$ ipython --no-banner

In [1]: import numpy as np

In [2]: import numpy.linalg as la

In [3]: np.set_printoptions(precision=2, suppress=True, linewidth=100)

In [4]: E = np.loadtxt("dump.csv", delimiter=",")

In [5]: E
Out[5]: 
array([[-2.2 ,  0.1 , -0.6 , -1.7 , -1.  ,  1.5 ,  0.47],
       [-1.3 , -1.2 ,  0.4 ,  0.7 , -0.3 ,  1.8 , -6.1 ],
       [-1.  ,  0.3 ,  0.8 ,  0.8 ,  1.1 ,  0.4 ,  1.51],
       [-0.9 , -1.8 ,  0.3 , -0.1 ,  0.7 , -0.9 , -9.07],
       [ 0.2 ,  0.8 , -0.4 , -1.6 , -1.2 , -0.8 ,  4.12],
       [-1.  , -0.3 ,  0.8 , -0.3 , -0.2 , -0.6 , -1.43],
       [-0.6 ,  0.8 ,  0.2 ,  1.  , -0.8 , -0.6 ,  4.09],
       [ 0.4 ,  0.9 ,  1.4 , -0.4 ,  0.4 ,  0.1 ,  4.56],
       [ 0.7 ,  0.9 , -0.8 , -0.8 , -0.6 ,  0.1 ,  4.67],
       [-1.1 ,  1.7 , -0.6 , -0.4 , -0.8 ,  1.  ,  8.61],
       [ 0.9 , -0.2 , -1.3 ,  0.4 ,  0.5 ,  1.3 , -1.07],
       [-0.1 ,  0.1 , -0.7 ,  0.  , -1.5 , -0.5 ,  0.27],
       [ 0.4 , -0.5 , -1.6 ,  0.2 ,  1.9 , -0.9 , -2.43],
       [ 0.6 , -0.2 , -1.4 ,  0.3 ,  1.2 ,  0.  , -0.97],
       [-0.8 , -0.7 ,  0.4 ,  0.1 ,  1.6 ,  0.1 , -3.41],
       [-0.6 ,  0.7 ,  0.2 ,  0.7 , -1.8 ,  1.5 ,  3.47],
       [ 1.1 , -0.2 , -0.2 , -0.3 ,  1.1 , -0.1 , -0.96],
       [ 0.1 ,  0.6 ,  0.9 ,  0.6 ,  1.8 ,  0.5 ,  2.92],
       [ 0.3 ,  0.7 , -1.1 , -0.5 ,  0.  , -1.3 ,  3.5 ],
       [ 0.4 ,  0.4 ,  0.6 , -0.6 ,  2.2 ,  0.7 ,  1.89],
       [-1.1 , -1.  ,  0.1 , -0.4 , -0.3 , -1.2 , -5.07],
       [ 0.6 , -0.8 ,  0.7 , -0.4 ,  0.8 ,  0.8 , -3.98],
       [-0.7 ,  0.4 ,  0.  ,  0.8 , -0.1 ,  0.8 ,  1.92],
       [-0.2 ,  0.8 , -0.5 ,  0.8 ,  0.1 ,  0.6 ,  4.01],
       [ 2.5 , -0.8 ,  0.  , -1.5 , -0.2 ,  1.1 , -4.  ],
       [-0.5 , -1.8 , -1.4 ,  0.4 , -1.  , -0.8 , -8.99],
       [ 0.1 , -1.5 ,  0.1 , -0.4 ,  0.  ,  0.8 , -7.45],
       [ 0.7 ,  1.9 , -1.4 ,  0.3 ,  0.1 ,  1.2 ,  9.56],
       [ 1.2 ,  0.9 ,  0.8 ,  0.1 , -1.8 ,  0.9 ,  4.55],
       [ 0.5 ,  0.5 ,  0.1 , -1.6 ,  0.3 ,  0.9 ,  2.34],
       [ 1.7 , -0.7 , -2.5 , -0.1 ,  0.4 , -0.2 , -3.46],
       [-0.9 ,  1.  ,  0.6 , -1.2 , -0.6 ,  1.1 ,  4.95],
       [-0.4 , -0.8 , -0.5 , -0.5 , -0.6 , -1.5 , -4.1 ],
       [ 0.  ,  0.8 ,  2.1 , -1.2 ,  0.8 ,  0.4 ,  3.86],
       [-1.3 ,  1.1 , -1.  ,  1.  , -0.4 , -1.8 ,  5.44],
       [ 0.4 ,  0.3 ,  1.1 , -0.6 , -0.8 , -2.4 ,  1.49],
       [ 0.4 ,  0.2 ,  0.7 , -1.3 , -0.3 , -0.3 ,  1.07]])

In [6]: la.cond(E) > 100
Out[6]: np.True_

In [7]: np.round(np.abs(la.svd(E)[2][-1]), 2) + 0
Out[7]: array([0.  , 0.98, 0.  , 0.  , 0.  , 0.  , 0.2 ])
